In [1]: import numpy as np

In [2]: from numpy import linalg as LA

In [3]: np.set_printoptions(suppress=True, linewidth=200)

In [4]: tidy = lambda a: np.round(a, 2) + 0

In [5]: m1 = np.load("test6.npy")

In [6]: tidy(m1)
Out[6]: 
array([[ 1.  ,  0.  ,  0.  ,  0.  ,  0.  ],
       [ 0.  , -0.71,  0.  ,  0.  ,  0.71],
       [ 0.  ,  0.  ,  1.  ,  0.  ,  0.  ],
       [ 0.  ,  0.  ,  0.  ,  1.  ,  0.  ],
       [ 0.  , -0.71,  0.  ,  0.  , -0.71]])

In [7]: np.unravel_index(np.abs(m1).argmax(), m1.shape)
Out[7]: (np.int64(0), np.int64(0))

In [8]: np.zeros(5, 5)
TypeError: Cannot interpret '5' as a data type


In [9]: tidy(m1.mean(axis=0))
Out[9]: array([ 0.2 , -0.28,  0.2 ,  0.2 ,  0.  ])

In [10]: m1[5]
IndexError: index 5 is out of bounds for axis 0 with size 5


In [11]: tidy(m1.sum(axis=1))
Out[11]: array([ 1.  ,  0.  ,  1.  ,  1.  , -1.41])

In [12]: tidy(m1 - m1[0])
Out[12]: 
array([[ 0.  ,  0.  ,  0.  ,  0.  ,  0.  ],
       [-1.  , -0.71,  0.  ,  0.  ,  0.71],
       [-1.  ,  0.  ,  1.  ,  0.  ,  0.  ],
       [-1.  ,  0.  ,  0.  ,  1.  ,  0.  ],
       [-1.  , -0.71,  0.  ,  0.  , -0.71]])

In [13]: LA.rank(m1)
AttributeError: module 'numpy.linalg' has no attribute 'rank'


In [14]: M2 = np.array([[2, 2, 1, 0, 2],
    ...:     [1, 0, 0, 0, 0],
    ...:     [0, 2, 0, 1, 0],
    ...:     [0, 2, 2, 2, 2],
    ...:     [0, 0, 0, 0, 1]])

In [15]: A = M2 - M2.T

In [16]: A
Out[16]: 
array([[ 0,  1,  1,  0,  2],
       [-1,  0, -2, -2,  0],
       [-1,  2,  0, -1,  0],
       [ 0,  2,  1,  0,  2],
       [-2,  0,  0, -2,  0]])

In [17]: x = np.array([2, 2, 0, 0, 1])

In [18]: A @ (2 * x)
Out[18]: array([ 8, -4,  4, 12, -8])

In [19]: np.einsum("ij,j->i", A, x)
Out[19]: array([ 4, -2,  2,  6, -4])

In [20]: A * x
Out[20]: 
array([[ 0,  2,  0,  0,  2],
       [-2,  0,  0,  0,  0],
       [-2,  4,  0,  0,  0],
       [ 0,  4,  0,  0,  2],
       [-4,  0,  0,  0,  0]])

In [21]: (A @ x).argmax()
Out[21]: np.int64(3)

In [22]: proj = np.triu(np.array([[-2, 0, -2, -2, -2],
    ...:     [-3, 0, 2, -3, 1],
    ...:     [2, 1, -1, -1, -2],
    ...:     [3, -2, 1, 1, 2],
    ...:     [1, 3, -3, -3, 2]]), 1) + np.eye(5)

In [23]: M2 = proj @ A @ LA.inv(proj)

In [24]: LA.matrix_rank(M2)
Out[24]: np.int64(4)

In [25]: tidy(np.poly(M2))
Out[25]: array([ 1.,  0., 19.,  0., 37.,  0.])

In [26]: M2
Out[26]: 
array([[  6.,  -7.,  25.,  22.,  23.],
       [ -5.,  -2., -11., -33.,  30.],
       [  3.,   0.,   5.,  14., -14.],
       [ -4.,   2., -11., -17.,   4.],
       [ -2.,   0.,  -4., -10.,   8.]])
